$ python3 -q
>>> import numpy as np
>>> from numpy import linalg as LA
>>> np.set_printoptions(precision=2, suppress=True, linewidth=140)
>>> data = np.load("layer18.npy")
>>> data
array([[4., 5., 0., 0.],
       [5., 5., 5., 0.],
       [0., 5., 1., 5.],
       [0., 0., 5., 2.]])
>>> proj = np.triu(np.array([[2, 5, 3, 3], [6, 8, 5, 2], [5, 9, 0, 1], [7, 2, 3, 4]]), 1) + np.eye(4)
>>> out = proj @ data @ LA.inv(proj)
>>> print(np.poly(out))
[  1. -12. -26. 372. -85.]
>>> np.round(LA.det(out), 2)
np.float64(-85.0)
>>> out
array([[  29., -100.,  456., -322.],
       [   5.,    5.,  -20.,   24.],
       [   0.,    5.,  -19.,   16.],
       [   0.,    0.,    5.,   -3.]])
>>> C2 = out.T @ out
>>> np.round(LA.svd(out, compute_uv=False) ** 2, 2) + 0
array([324047.45,    113.74,      1.81,      0.  ])
>>> print((out @ out.T).shape)
(4, 4)
>>> np.trace(C2), (out ** 2).sum()
(np.float64(324163.0), np.float64(324163.0))
>>> J = np.load("data.npy")
>>> J.round(2) + 0
array([[ 0.08, -0.05, -0.26, -0.08],
       [-0.05,  1.  , -0.01,  0.  ],
       [-0.26, -0.01,  0.92, -0.02],
       [-0.08,  0.  , -0.02,  0.99]])
>>> [round(float(x), 2) for x in LA.svd(data, compute_uv=False)[:3]]
[11.51, 5.77, 5.51]
>>> np.argsort(-LA.norm(data, axis=0).round(6), kind="stable")[:3]
array([1, 2, 0])
>>> np.round(LA.matrix_power(J, 2), 2) + 0
array([[ 0.08, -0.05, -0.26, -0.08],
       [-0.05,  1.  , -0.01,  0.  ],
       [-0.26, -0.01,  0.92, -0.02],
       [-0.08,  0.  , -0.02,  0.99]])
>>> np.allclose(J @ J.T, J.T @ J)
True
>>> round(np.abs(LA.eigvals(J)).max(), 2)
np.float64(1.0)
>>> np.round((J + J.T) / 2, 2) + 0
array([[ 0.08, -0.05, -0.26, -0.08],
       [-0.05,  1.  , -0.01,  0.  ],
       [-0.26, -0.01,  0.92, -0.02],
       [-0.08,  0.  , -0.02,  0.99]])
>>> np.allclose(J, J.T)
True
>>> (J - J.T) / 2
array([[0., 0., 0., 0.],
       [0., 0., 0., 0.],
       [0., 0., 0., 0.],
       [0., 0., 0., 0.]])
>>> np.trace(J)
np.float64(3.0)
